% ipython --no-banner

In [1]: import numpy as np

In [2]: np.set_printoptions(precision=2, suppress=True, linewidth=100, legacy="1.25")

In [3]: rd = lambda a: np.round(a, 2) + 0

In [4]: arr = np.load("mat.npy")

In [5]: rd(arr)
Out[5]: 
array([[-0.91,  1.61, -3.78, -2.7 ],
       [ 2.97, -3.03,  2.62, -0.36],
       [-2.52,  1.74,  1.38,  3.71],
       [ 3.28, -2.88,  0.92, -2.26],
       [ 2.69, -1.95, -1.07, -3.58],
       [ 2.48, -2.77,  3.26,  0.71],
       [ 3.1 , -2.52, -0.05, -3.  ],
       [-0.01, -0.82,  3.59,  3.39],
       [-3.29,  2.95, -1.15,  2.05],
       [-0.26,  1.06, -3.67, -3.21],
       [-1.35,  0.46,  2.78,  3.9 ],
       [ 1.6 , -0.72, -2.55, -3.93],
       [-3.19,  3.07, -2.04,  1.12],
       [-1.31,  1.94, -3.77, -2.3 ],
       [-0.88,  1.59, -3.78, -2.72],
       [ 2.15, -1.32, -1.92, -3.87],
       [ 2.24, -1.41, -1.8 , -3.84],
       [ 3.24, -2.79,  0.61, -2.52],
       [ 3.  , -2.36, -0.38, -3.21],
       [-2.53,  2.8 , -3.22, -0.62]])

In [6]: vec = np.array([3, 3, 0, 1])

In [7]: h1 = np.maximum(arr @ vec, 0)

In [8]: rd(arr.T @ h1)
Out[8]: array([-11.46,   8.16,   5.2 ,  15.84])

In [9]: rd(np.maximum(arr @ (3 * vec), 0))
Out[9]: 
array([0.  , 0.  , 4.09, 0.  , 0.  , 0.  , 0.  , 2.73, 3.09, 0.  , 3.73, 0.  , 2.3 , 0.  , 0.  ,
       0.  , 0.  , 0.  , 0.  , 0.61])

In [10]: C2 = np.cov(arr, rowvar=False)

In [11]: np.argwhere(np.triu(np.abs(np.corrcoef(arr.T)) > 0.8, 1))
Out[11]: array([[0, 1]])

In [12]: rd(np.median(arr, axis=0))
Out[12]: array([ 0.8 , -0.77, -1.11, -2.41])

In [13]: rd(np.corrcoef(arr[:, 3], arr[:, 1])[0, 1])
Out[13]: 0.34

In [14]: np.argsort(-arr.std(axis=0).round(6), kind="stable")
Out[14]: array([3, 2, 0, 1])

In [15]: C2.shape
Out[15]: (4, 4)

In [16]: rd(C2)
Out[16]: 
array([[ 5.67, -5.06,  1.88, -3.64],
       [-5.06,  4.81, -2.96,  2.03],
       [ 1.88, -2.96,  6.23,  4.08],
       [-3.64,  2.03,  4.08,  7.31]])

In [17]: rd(arr.std(axis=0))
Out[17]: array([2.32, 2.14, 2.43, 2.64])

In [18]: cen = arr - arr.mean(axis=0)

In [19]: V = np.linalg.svd(cen)[2][:2]

In [20]: A2 = cen - cen @ V.T @ V

In [21]: rd(np.diag(V.T @ V))
Out[21]: array([0.43, 0.38, 0.57, 0.62])

In [22]: np.linalg.norm(A2, axis=1).round(6).argmax()
Out[22]: 0

In [23]: np.allclose(arr[:-1].T @ np.linalg.lstsq(arr[:-1].T, arr[-1])[0], arr[-1])
Out[23]: True

In [24]: np.unique(arr.round(6), axis=0).shape
Out[24]: (20, 4)

In [25]: np.linalg.lstsq(arr[:-1].T, arr[-1])[2]
Out[25]: 2

In [26]: X = np.loadtxt("block9.csv", delimiter=",")

In [27]: rd(X)
Out[27]: 
array([[ 16.45,   5.36,  13.91,  17.63,   8.09,   6.54,  10.91,   9.27],
       [  8.93,   3.48,   9.21,   9.17,   2.45,   3.72,   6.21,   2.69],
       [  0.49,   1.37,   3.93,  -0.33,  -3.88,   0.56,   0.93,  -4.7 ],
       [ 11.42,   4.1 ,  10.76,  11.97,   4.31,   4.66,   7.76,   4.87],
       [-11.06,  -1.51,  -3.28, -13.31, -12.54,  -3.77,  -6.28, -14.8 ],
       [ 21.14,   6.54,  16.84,  22.91,  11.61,   8.3 ,  13.84,  13.38],
       [  6.86,   2.96,   7.91,   6.84,   0.89,   2.95,   4.91,   0.88],
       [  6.02,   2.76,   7.39,   5.9 ,   0.27,   2.63,   4.39,   0.15],
       [  2.25,   1.81,   5.03,   1.66,  -2.56,   1.22,   2.03,  -3.16],
       [  5.4 ,   2.6 ,   7.  ,   5.2 ,  -0.2 ,   2.4 ,   4.  ,  -0.4 ],
       [ 19.52,   6.13,  15.83,  21.09,  10.39,   7.7 ,  12.83,  11.96],
       [  3.25,   2.06,   5.66,   2.79,  -1.81,   1.6 ,   2.66,  -2.28],
       [  5.72,   2.68,   7.2 ,   5.56,   0.04,   2.52,   4.2 ,  -0.12],
       [ 11.45,   4.11,  10.78,  12.  ,   4.34,   4.67,   7.78,   4.89],
       [ 14.43,   4.86,  12.64,  15.36,   6.57,   5.79,   9.64,   7.5 ],
       [ 10.32,   3.83,  10.07,  10.73,   3.49,   4.24,   7.07,   3.9 ],
       [  8.33,   3.33,   8.83,   8.5 ,   2.  ,   3.5 ,   5.83,   2.16],
       [ 14.55,   4.89,  12.72,  15.49,   6.66,   5.83,   9.72,   7.6 ],
       [ 12.77,   4.44,  11.61,  13.49,   5.33,   5.16,   8.61,   6.05],
       [ -5.47,  -0.12,   0.21,  -7.03,  -8.35,  -1.68,  -2.79,  -9.91],
       [ -1.47,   0.88,   2.71,  -2.53,  -5.35,  -0.18,  -0.29,  -6.41],
       [  4.97,   2.49,   6.73,   4.71,  -0.52,   2.24,   3.73,  -0.78],
       [ 12.42,   4.35,  11.39,  13.1 ,   5.06,   5.03,   8.39,   5.74],
       [ -1.25,   0.94,   2.85,  -2.28,  -5.18,  -0.09,  -0.15,  -6.22],
       [ -2.69,   0.58,   1.94,  -3.9 ,  -6.27,  -0.63,  -1.06,  -7.48],
       [  3.73,   2.18,   5.95,   3.32,  -1.45,   1.77,   2.95,  -1.86],
       [  9.4 ,   3.6 ,   9.5 ,   9.7 ,   2.8 ,   3.9 ,   6.5 ,   3.1 ],
       [ -4.67,   0.08,   0.71,  -6.12,  -7.75,  -1.37,  -2.29,  -9.21],
       [ -6.13,  -0.28,  -0.21,  -7.77,  -8.85,  -1.92,  -3.21, -10.49],
       [  7.85,   3.21,   8.53,   7.96,   1.64,   3.32,   5.53,   1.74]])

In [28]: # looks like rank 2

In [29]: A2 = X / np.sqrt((X ** 2).mean(axis=1, keepdims=True))

In [30]: np.linalg.matrix_rank(X - X.mean(axis=1, keepdims=True))
Out[30]: 2

In [31]: rd(A2[22])
Out[31]: array([1.4 , 0.49, 1.28, 1.48, 0.57, 0.57, 0.95, 0.65])

In [32]: Uu, sigma, vt = np.linalg.svd(X)

In [33]: V = vt[:(sigma > 1e-8).sum()]

In [34]: rng = np.random.default_rng(6675)

In [35]: vec = X[23] + 5 * X[6] + rng.integers(2) * np.eye(8)[3]

In [36]: rd(vec)
Out[36]: array([33.04, 15.76, 42.4 , 31.92, -0.72, 14.64, 24.4 , -1.84])

In [37]: np.allclose(V.T @ V @ vec, vec)
Out[37]: True

In [38]: np.linalg.matrix_rank(np.vstack([X, vec]))
Out[38]: 2

In [39]: rd(np.diag(V.T @ V))
Out[39]: array([0.25, 0.06, 0.44, 0.28, 0.33, 0.04, 0.12, 0.48])

In [40]: np.linalg.cond(X) > 100
Out[40]: True

In [41]: rd(np.linalg.norm(X, 2) / np.linalg.norm(X))
Out[41]: 0.96

In [42]: np.linalg.matrix_rank(X, rtol=0.1)
Out[42]: 2

In [43]: np.count_nonzero(X)
Out[43]: 240

In [44]: X.shape
Out[44]: (30, 8)

In [45]: rd(np.linalg.svd(X, compute_uv=False))
Out[45]: array([109.82,  33.01,   0.  ,   0.  ,   0.  ,   0.  ,   0.  ,   0.  ])

In [46]: np.unravel_index(np.abs(X).argmax(), X.shape)
Out[46]: (5, 3)

In [47]: A2 = X + rng.integers(-2, 3, (30, 2)) @ rng.integers(-2, 3, (2, 8))

In [48]: rd(A2)
Out[48]: 
array([[ 17.45,   3.36,  11.91,  19.63,   9.09,   9.54,  12.91,   6.27],
       [ 10.93,  -0.52,   5.21,  13.17,   4.45,   9.72,  10.21,  -3.31],
       [ -1.51,  -0.63,   1.93,   3.67,   0.12,   2.56,   4.93,  -8.7 ],
       [ 14.42,   1.1 ,   7.76,  13.97,   4.31,   9.66,   9.76,   0.87],
       [-10.06,  -0.51,  -2.28, -15.31, -14.54,  -4.77,  -8.28, -12.8 ],
       [ 21.14,   9.54,  19.84,  18.91,   8.61,   4.3 ,   9.84,  18.38],
       [  7.86,   3.96,   8.91,   4.84,  -1.11,   1.95,   2.91,   2.88],
       [  6.02,   2.76,   7.39,   5.9 ,   0.27,   2.63,   4.39,   0.15],
       [  6.25,   2.81,   6.03,  -2.34,  -7.56,   1.22,  -1.97,  -0.16],
       [  4.4 ,   4.6 ,   9.  ,   3.2 ,  -1.2 ,  -0.6 ,   2.  ,   2.6 ],
       [ 19.52,   9.13,  18.83,  17.09,   7.39,   3.7 ,   8.83,  16.96],
       [  7.25,   0.06,   3.66,   2.79,  -3.81,   5.6 ,   2.66,  -4.28],
       [ 10.72,   1.68,   6.2 ,   3.56,  -3.96,   5.52,   2.2 ,  -0.12],
       [  8.45,   7.11,  13.78,  10.  ,   4.34,  -0.33,   5.78,   8.89],
       [ 14.43,   7.86,  15.64,  11.36,   3.57,   1.79,   5.64,  12.5 ],
       [ 15.32,   2.83,   9.07,   8.73,  -0.51,   7.24,   5.07,   3.9 ],
       [  6.33,   7.33,  12.83,   4.5 ,   0.  ,  -2.5 ,   1.83,   8.16],
       [ 13.55,   6.89,  14.72,  13.49,   5.66,   2.83,   7.72,  10.6 ],
       [ 13.77,   5.44,  12.61,  11.49,   3.33,   4.16,   6.61,   8.05],
       [ -3.47,  -4.12,  -3.79,  -3.03,  -6.35,   4.32,   1.21, -15.91],
       [ -5.47,  -0.12,   1.71,   1.47,  -0.35,  -0.18,   3.71,  -9.41],
       [  6.97,   4.49,   8.73,   0.71,  -4.52,   0.24,  -0.27,   3.22],
       [ 14.42,   3.35,  10.39,  13.1 ,   4.06,   7.03,   8.39,   4.74],
       [ -3.25,  -1.06,   0.85,   1.72,  -1.18,   1.91,   3.85, -10.22],
       [ -0.69,  -0.42,   0.94,  -3.9 ,  -7.27,   1.37,  -1.06,  -8.48],
       [  4.73,   3.18,   6.95,   1.32,  -3.45,   0.77,   0.95,   0.14],
       [  5.4 ,   5.6 ,  11.5 ,   9.7 ,   4.8 ,  -0.1 ,   6.5 ,   5.1 ],
       [ -8.67,   2.08,   2.71,  -6.12,  -5.75,  -5.37,  -2.29,  -7.21],
       [ -1.13,  -1.28,  -1.21,  -9.77, -12.85,   1.08,  -5.21, -10.49],
       [  2.85,   4.21,   9.53,   9.96,   5.64,   0.32,   7.53,   1.74]])

In [49]: np.abs(A2 - X).sum(axis=1)
Out[49]: 
array([16., 32., 24., 22., 12., 26., 12.,  0., 22., 16., 26., 16., 18., 22., 26., 18., 32., 16.,
       12., 32., 22., 24.,  8., 24.,  8., 12., 16., 16., 18., 18.])

In [50]: rd(np.linalg.svd(A2 - X, compute_uv=False))
Out[50]: array([36.5 , 23.57,  0.  ,  0.  ,  0.  ,  0.  ,  0.  ,  0.  ])

In [51]: J = np.load("out9.npy")

In [52]: rd(J)
Out[52]: 
array([[ 20.5 ,   5.77,  15.  ,  -0.18, -37.72,  16.77,  13.23, -30.  ],
       [ 20.12,   5.71,  14.75,  -0.22, -37.15,  16.47,  13.03, -29.49],
       [ 18.42,   5.44,  13.62,  -0.41, -34.55,  15.08,  12.14, -27.22],
       [ 13.51,   4.61,  10.41,  -0.86, -26.99,  11.11,   9.56, -20.67],
       [  9.9 ,   3.93,   8.08,  -1.09, -21.31,   8.22,   7.62, -15.84],
       [  8.67,   3.68,   7.29,  -1.14, -19.35,   7.24,   6.94, -14.18],
       [  6.43,   3.19,   5.86,  -1.18, -15.7 ,   5.47,   5.69, -11.15],
       [  6.25,   3.15,   5.74,  -1.18, -15.41,   5.33,   5.58, -10.91],
       [  4.81,   2.81,   4.83,  -1.17, -13.  ,   4.2 ,   4.75,  -8.94],
       [  4.65,   2.76,   4.72,  -1.17, -12.71,   4.06,   4.65,  -8.71],
       [  2.47,   2.15,   3.31,  -1.05,  -8.87,   2.36,   3.31,  -5.67],
       [  2.  ,   2.  ,   3.  ,  -1.  ,  -7.99,   2.  ,   3.  ,  -4.99],
       [  1.52,   1.84,   2.68,  -0.94,  -7.09,   1.63,   2.68,  -4.31],
       [  0.63,   1.48,   2.05,  -0.79,  -5.25,   0.93,   2.02,  -2.95],
       [  0.39,   1.37,   1.87,  -0.73,  -4.71,   0.74,   1.83,  -2.57],
       [  0.1 ,   1.22,   1.64,  -0.65,  -4.02,   0.51,   1.58,  -2.09],
       [ -0.3 ,   0.95,   1.26,  -0.5 ,  -2.89,   0.18,   1.16,  -1.35],
       [ -0.39,   0.87,   1.15,  -0.45,  -2.57,   0.1 ,   1.04,  -1.14],
       [ -0.6 ,   0.52,   0.72,  -0.23,  -1.33,  -0.13,   0.57,  -0.44],
       [ -0.54,   0.33,   0.49,  -0.12,  -0.79,  -0.16,   0.35,  -0.19],
       [ -0.51,   0.28,   0.43,  -0.09,  -0.66,  -0.15,   0.3 ,  -0.14],
       [ -0.41,   0.2 ,   0.32,  -0.05,  -0.44,  -0.13,   0.2 ,  -0.07],
       [ -0.04,   0.01,   0.03,   0.  ,  -0.03,  -0.01,   0.01,   0.  ],
       [  0.11,  -0.04,  -0.07,   0.  ,   0.07,   0.04,  -0.04,   0.  ],
       [  1.38,  -0.23,  -0.95,  -0.31,   0.47,   0.4 ,  -0.28,  -0.12],
       [  1.97,  -0.25,  -1.47,  -0.61,   0.62,   0.5 ,  -0.37,  -0.13],
       [  2.4 ,  -0.24,  -1.93,  -0.9 ,   0.75,   0.53,  -0.45,  -0.08],
       [  2.56,  -0.23,  -2.13,  -1.03,   0.81,   0.53,  -0.48,  -0.05],
       [  4.08,   0.03,  -5.27,  -3.19,   2.14,  -0.08,  -1.05,   1.14],
       [  4.35,   0.15,  -6.5 ,  -4.05,   2.8 ,  -0.51,  -1.31,   1.82],
       [  4.46,   0.24,  -7.3 ,  -4.61,   3.27,  -0.82,  -1.49,   2.31],
       [  4.59,   0.46,  -9.3 ,  -6.  ,   4.52,  -1.68,  -1.95,   3.63],
       [  4.32,   0.94, -13.74,  -9.07,   7.65,  -3.92,  -3.08,   7.  ],
       [  4.13,   1.08, -15.05,  -9.96,   8.64,  -4.63,  -3.43,   8.06],
       [  3.95,   1.19, -16.1 , -10.68,   9.46,  -5.23,  -3.72,   8.94],
       [  3.93,   1.2 , -16.2 , -10.75,   9.54,  -5.29,  -3.75,   9.03],
       [  2.67,   1.76, -21.64, -14.42,  13.98,  -8.52,  -5.3 ,  13.82],
       [  2.18,   1.94, -23.38, -15.59,  15.46,  -9.61,  -5.81,  15.42]])

In [53]: np.abs(np.diag(np.linalg.qr(J)[1])) > 1e-9
Out[53]: array([ True,  True,  True, False, False, False, False, False])
